$ ipython --no-banner

In [1]: import numpy as np

In [2]: np.set_printoptions(precision=3, suppress=True, linewidth=120)

In [3]: def rnd(a):
   ...:     return np.round(a, 3) + 0
   ...: 

In [4]: E = np.load("dump.npy")

In [5]: print(rnd(E))
[[ 0.001  0.004 -0.015  0.026  0.007  0.02 ]
 [ 0.004  0.012 -0.044  0.077  0.02   0.061]
 [-0.015 -0.044  0.163 -0.282 -0.074 -0.222]
 [ 0.026  0.077 -0.282  0.487  0.128  0.384]
 [ 0.007  0.02  -0.074  0.128  0.034  0.101]
 [ 0.02   0.061 -0.222  0.384  0.101  0.303]]

In [6]: x0 = np.array([-1, -7, 7, -4, 7, -1])

In [7]: print(rnd(np.eye(6) - E))
[[ 0.999 -0.004  0.015 -0.026 -0.007 -0.02 ]
 [-0.004  0.988  0.044 -0.077 -0.02  -0.061]
 [ 0.015  0.044  0.837  0.282  0.074  0.222]
 [-0.026 -0.077  0.282  0.513 -0.128 -0.384]
 [-0.007 -0.02   0.074 -0.128  0.966 -0.101]
 [-0.02  -0.061  0.222 -0.384 -0.101  0.697]]

In [8]: w1 = np.array([[4, 2, 0, 2, 0],
   ...:     [0, 0, 0, 3, 0],
   ...:     [5, 5, 0, 1, 3],
   ...:     [3, 0, 1, 2, 3],
   ...:     [3, 3, 2, 2, 0],
   ...:     [4, 4, 0, 5, 4]])

In [9]: coef = np.array([1, 2, 2, 1, 0])

In [10]: hid = np.maximum(E @ w1 + coef, 0)

In [11]: print(np.linalg.matrix_rank(hid))
3

In [12]: W2 = np.array([[5, 0], [3, 3], [5, 0], [3, 4], [3, 5]])

In [13]: print(rnd(hid @ W2))
[[25.667 11.318]
 [29.001 13.954]
 [12.872  5.022]
 [55.675 35.043]
 [32.336 16.59 ]
 [49.007 29.771]]

In [14]: print(w1 @ W2)
[[32 14]
 [ 9 12]
 [52 34]
 [35 23]
 [40 17]
 [59 52]]

In [15]: print(rnd(np.sort(np.abs(np.linalg.eigvals(E)))))
[0. 0. 0. 0. 0. 1.]

In [16]: print(np.trace(E))
1.0

In [17]: print(np.allclose(E @ E.T, E.T @ E))
True

In [18]: A = np.load("w.npy")

In [19]: print(A)
[[-2 -4  1  2]
 [-4 -6  2  3]
 [ 2  4  2  4]
 [ 4  6  4  6]]

In [20]: print(np.unique(E.round(6), axis=0).shape)
(6, 6)

In [21]: x0 = np.array([0, -1, 2, 0])

In [22]: rhs = A @ x0

In [23]: print(rhs)
[ 6 10  0  2]

In [24]: print(rnd(np.linalg.solve(A, rhs)))
[ 0. -1.  2.  0.]

In [25]: print(rnd(np.linalg.solve(A, -3 * rhs)))
[ 0.  3. -6.  0.]

In [26]: X = np.load("m.npy")

In [27]: print(X)
[[ 1  2  1  2  1  2]
 [ 0 -1  0 -1  0 -1]
 [-1  0 -1  0 -1  0]
 [ 1  2  1  2  1  2]
 [ 0 -1  0 -1  0 -1]
 [-1  0 -1  0 -1  0]]

In [28]: print(np.linalg.matrix_rank(X, rtol=0.1))
2

In [29]: def softmax(z):
    ...:     e = np.exp(z - z.max(axis=-1, keepdims=True))
    ...:     return e / e.sum(axis=-1, keepdims=True)
    ...: 

In [30]: print(rnd(softmax(X[4])))
[0.244 0.09  0.244 0.09  0.244 0.09 ]

In [31]: print(rnd(softmax(X[4] + 4)))
[0.244 0.09  0.244 0.09  0.244 0.09 ]

In [32]: print(softmax(X).sum(axis=1))
[1. 1. 1. 1. 1. 1.]

In [33]: scores = X @ X.T / np.sqrt(6)

In [34]: print(rnd(softmax(scores)[4] @ X))
[-0.204 -0.72  -0.204 -0.72  -0.204 -0.72 ]

In [35]: print(rnd(np.sort(np.abs(np.linalg.eigvals(X)))))
[0. 0. 0. 0. 0. 1.]

In [36]: print(np.allclose(X, X.T))
False

In [37]: print((X - X.T) / 2)
[[ 0.   1.   1.   0.5  0.5  1.5]
 [-1.   0.   0.  -1.5  0.5 -0.5]
 [-1.   0.   0.  -0.5 -0.5  0.5]
 [-0.5  1.5  0.5  0.   1.   1. ]
 [-0.5 -0.5  0.5 -1.   0.   0. ]
 [-1.5  0.5 -0.5 -1.   0.   0. ]]

In [38]: print(rnd(np.abs(np.linalg.eigvals(X)).max()))
1.0

In [39]: print(X @ X)
[[ 0  3  0  3  0  3]
 [ 0 -1  0 -1  0 -1]
 [ 0 -1  0 -1  0 -1]
 [ 0  3  0  3  0  3]
 [ 0 -1  0 -1  0 -1]
 [ 0 -1  0 -1  0 -1]]

In [40]: print(rnd(np.linalg.det(X)))
0.0

In [41]: U, sv, vt = np.linalg.svd(X)

In [42]: V = vt[:(sv > 1e-8).sum()]

In [43]: rng = np.random.default_rng(96)

In [44]: x0 = X[5] + 2 * X[3] + rng.integers(2) * np.eye(6)[5]

In [45]: print(x0)
[1. 4. 1. 4. 1. 5.]

In [46]: print(rnd(np.diag(V.T @ V)))
[0.333 0.333 0.333 0.333 0.333 0.333]

In [47]: print(rnd(np.linalg.norm(x0 - V.T @ V @ x0)))
0.816

In [48]: print(np.allclose(V.T @ V @ x0, x0))
False

In [49]: print(np.linalg.matrix_rank(np.vstack([X, x0])))
3

In [50]: idx = rng.permutation(6)

In [51]: print(idx)
[3 5 1 2 4 0]

In [52]: other = X[idx][:, idx]

In [53]: print(np.allclose(other, X))
False

In [54]: print(rnd(np.sort(np.abs(np.linalg.eigvals(other)))))
[0. 0. 0. 0. 0. 1.]

In [55]: print(other)
[[ 2  2  2  1  1  1]
 [ 0  0  0 -1 -1 -1]
 [-1 -1 -1  0  0  0]
 [ 0  0  0 -1 -1 -1]
 [-1 -1 -1  0  0  0]
 [ 2  2  2  1  1  1]]

In [56]: print(np.trace(other))
1

In [57]: J = np.array([[2, -1, 2, 2, -2, 0, -2, 2],
    ...:     [-1, 2, -1, 2, 2, -2, 0, -2],
    ...:     [2, -1, 2, -1, 2, 2, -2, 0],
    ...:     [2, 2, -1, 2, -1, 2, 2, -2],
    ...:     [-2, 2, 2, -1, 2, -1, 2, 2],
    ...:     [0, -2, 2, 2, -1, 2, -1, 2],
    ...:     [-2, 0, -2, 2, 2, -1, 2, -1],
    ...:     [2, -2, 0, -2, 2, 2, -1, 2]])

In [58]: print(J)
[[ 2 -1  2  2 -2  0 -2  2]
 [-1  2 -1  2  2 -2  0 -2]
 [ 2 -1  2 -1  2  2 -2  0]
 [ 2  2 -1  2 -1  2  2 -2]
 [-2  2  2 -1  2 -1  2  2]
 [ 0 -2  2  2 -1  2 -1  2]
 [-2  0 -2  2  2 -1  2 -1]
 [ 2 -2  0 -2  2  2 -1  2]]

In [59]: print(rnd(np.linalg.norm(A, 2)))
12.708

In [60]: print(rnd(np.linalg.norm(A, 1)), rnd(np.linalg.norm(A, np.inf)))
20.0 20.0

In [61]: print(rnd(np.linalg.norm(A) ** 2 / np.linalg.norm(A, 2) ** 2))
1.449

In [62]: print(A[3] @ A[0])
-16

In [63]: np.linalg.norm(A, axis=2)
AxisError: axis 2 is out of bounds for array of dimension 2


In [64]: print(np.linalg.norm(A, axis=1).argmax())
3

In [65]: print(rnd(np.linalg.eigvalsh(J).min()))
-5.066

In [66]: print([round(float(np.linalg.det(J[:i, :i])), 2) + 0 for i in range(1, 9)])
[2.0, 3.0, 0.0, -27.0, 378.0, 1911.0, 5320.0, 14809.0]

In [67]: print(rnd(softmax(10 * J[1])))
[0.    0.333 0.    0.333 0.333 0.    0.    0.   ]

In [68]: print(rnd(softmax(J[1])))
[0.015 0.306 0.015 0.306 0.306 0.006 0.041 0.006]

In [69]: print(rnd(softmax(J[1] + -3)))
[0.015 0.306 0.015 0.306 0.306 0.006 0.041 0.006]

In [70]: scores = J @ J.T / np.sqrt(8)

In [71]: print(softmax(scores).round(6).argmax(axis=1))
[0 1 2 3 4 5 6 7]

In [72]: print(rnd(softmax(scores)))
[[0.92  0.    0.002 0.    0.    0.077 0.    0.001]
 [0.    0.89  0.    0.002 0.002 0.    0.107 0.   ]
 [0.004 0.    0.797 0.    0.    0.006 0.    0.194]
 [0.    0.001 0.    0.999 0.    0.    0.    0.   ]
 [0.    0.    0.    0.    0.999 0.    0.001 0.   ]
 [0.194 0.    0.006 0.    0.    0.797 0.    0.004]
 [0.    0.107 0.    0.002 0.002 0.    0.89  0.   ]
 [0.001 0.    0.077 0.    0.    0.002 0.    0.92 ]]

In [73]: other = J / np.sqrt((J ** 2).mean(axis=1, keepdims=True))

In [74]: print(rnd(np.linalg.norm(other, axis=1)))
[2.828 2.828 2.828 2.828 2.828 2.828 2.828 2.828]

In [75]: print(J - J.mean(axis=1, keepdims=True))
[[ 1.625 -1.375  1.625  1.625 -2.375 -0.375 -2.375  1.625]
 [-1.     2.    -1.     2.     2.    -2.     0.    -2.   ]
 [ 1.5   -1.5    1.5   -1.5    1.5    1.5   -2.5   -0.5  ]
 [ 1.25   1.25  -1.75   1.25  -1.75   1.25   1.25  -2.75 ]
 [-2.75   1.25   1.25  -1.75   1.25  -1.75   1.25   1.25 ]
 [-0.5   -2.5    1.5    1.5   -1.5    1.5   -1.5    1.5  ]
 [-2.     0.    -2.     2.     2.    -1.     2.    -1.   ]
 [ 1.625 -2.375 -0.375 -2.375  1.625  1.625 -1.375  1.625]]

In [76]: print(rnd(other[7]))
[ 1.131 -1.131  0.    -1.131  1.131  1.131 -0.566  1.131]
